$ python -q
>>> import numpy as np
>>> np.set_printoptions(precision=4, suppress=True, linewidth=120, floatmode="fixed")
>>> mat = np.array([[3, -2, 0], [-2, -1, 2], [0, 0, 2]])
>>> mat
array([[ 3, -2,  0],
       [-2, -1,  2],
       [ 0,  0,  2]])
>>> other = mat ** -1
Traceback (most recent call last):
  File "<python-input-4>", line 1, in <module>
    other = mat ** -1
            ~~~~^^~~~
ValueError: Integers to negative integer powers are not allowed.
>>> other = np.linalg.inv(mat)
>>> np.allclose(other, mat.T)
False
>>> print(other)
[[ 0.1429 -0.2857  0.2857]
 [-0.2857 -0.4286  0.4286]
 [ 0.0000  0.0000  0.5000]]
>>> np.linalg.inv(other)
array([[ 3.0000, -2.0000, -0.0000],
       [-2.0000, -1.0000,  2.0000],
       [ 0.0000,  0.0000,  2.0000]])
>>> O, vecs = np.linalg.qr(mat[:, :2])[0], np.linalg.qr(mat[:, 2:])[0]
>>> s = np.linalg.svd(O.T @ vecs, compute_uv=False)
>>> np.round(np.linalg.norm(O @ O.T - vecs @ vecs.T, 2), 4)
np.float64(1.0)
>>> print((s > 0.9).sum())
0
>>> O, Rm = np.linalg.qr(mat)
>>> round(abs(Rm[0, 0]), 4), np.round(np.linalg.norm(mat[:, 0]), 4)
(np.float64(3.6056), np.float64(3.6056))
>>> O.shape, Rm.shape
((3, 3), (3, 3))
>>> Rm
array([[-3.6056,  1.1094,  1.1094],
       [ 0.0000, -1.9415,  1.6641],
       [ 0.0000,  0.0000,  2.0000]])
>>> np.abs(np.diag(Rm))
array([3.6056, 1.9415, 2.0000])
>>> np.allclose(Rm.T @ Rm, mat.T @ mat)
True
>>> np.trace(O @ O.T)
np.float64(3.0)
>>> m1 = np.load("sample10.npy")
>>> m1
array([[ 0.7313, -0.2687, -0.6269],
       [-0.2687,  0.7313, -0.6269],
       [-0.6269, -0.6269, -0.4627]])
>>> (m1 + m1.T) / 2
array([[ 0.7313, -0.2687, -0.6269],
       [-0.2687,  0.7313, -0.6269],
       [-0.6269, -0.6269, -0.4627]])
>>> print((m1 - m1.T) / 2)
[[0.0000 0.0000 0.0000]
 [0.0000 0.0000 0.0000]
 [0.0000 0.0000 0.0000]]
>>> print(round(float(np.abs(np.linalg.eigvals(m1)).max()), 4))
1.0
>>> np.allclose(m1, m1.T)
True
>>> np.trace(m1)
np.float64(1.0)
>>> round(float(np.linalg.det(m1)), 4)
-1.0
>>> np.round(m1 @ m1, 4) + 0
array([[1.0000, 0.0000, 0.0000],
       [0.0000, 1.0000, 0.0000],
       [0.0000, 0.0000, 1.0000]])
>>> np.linalg.norm(m1, axis=0)
array([1.0000, 1.0000, 1.0000])
>>> np.linalg.pinv(m1)
array([[ 0.7313, -0.2687, -0.6269],
       [-0.2687,  0.7313, -0.6269],
       [-0.6269, -0.6269, -0.4627]])
>>> round(float(m1[:, 0] @ m1[:, 2]), 4)
0.0
>>> vec = np.array([8, 5, 9])
>>> [p for p in range(1, 25) if np.allclose(np.linalg.matrix_power(m1, p), np.eye(3))]
[2, 4, 6, 8, 10, 12, 14, 16, 18, 20, 22, 24]
>>> np.sort(np.abs(np.degrees(np.angle(np.linalg.eigvals(m1)))))
array([  0.0000,   0.0000, 180.0000])
>>> np.abs(np.linalg.eigvals(m1))
array([1.0000, 1.0000, 1.0000])
>>> 3 - np.linalg.matrix_rank(m1 - np.eye(3), tol=1e-8)
np.int64(2)
>>> print(m1.T @ (m1 @ vec))
[8.0000 5.0000 9.0000]
>>> round(float(np.linalg.norm(vec)), 4), round(np.linalg.norm(m1 @ vec), 4)
(13.0384, np.float64(13.0384))
>>> np.linalg.inv(m1)
array([[ 0.7313, -0.2687, -0.6269],
       [-0.2687,  0.7313, -0.6269],
       [-0.6269, -0.6269, -0.4627]])
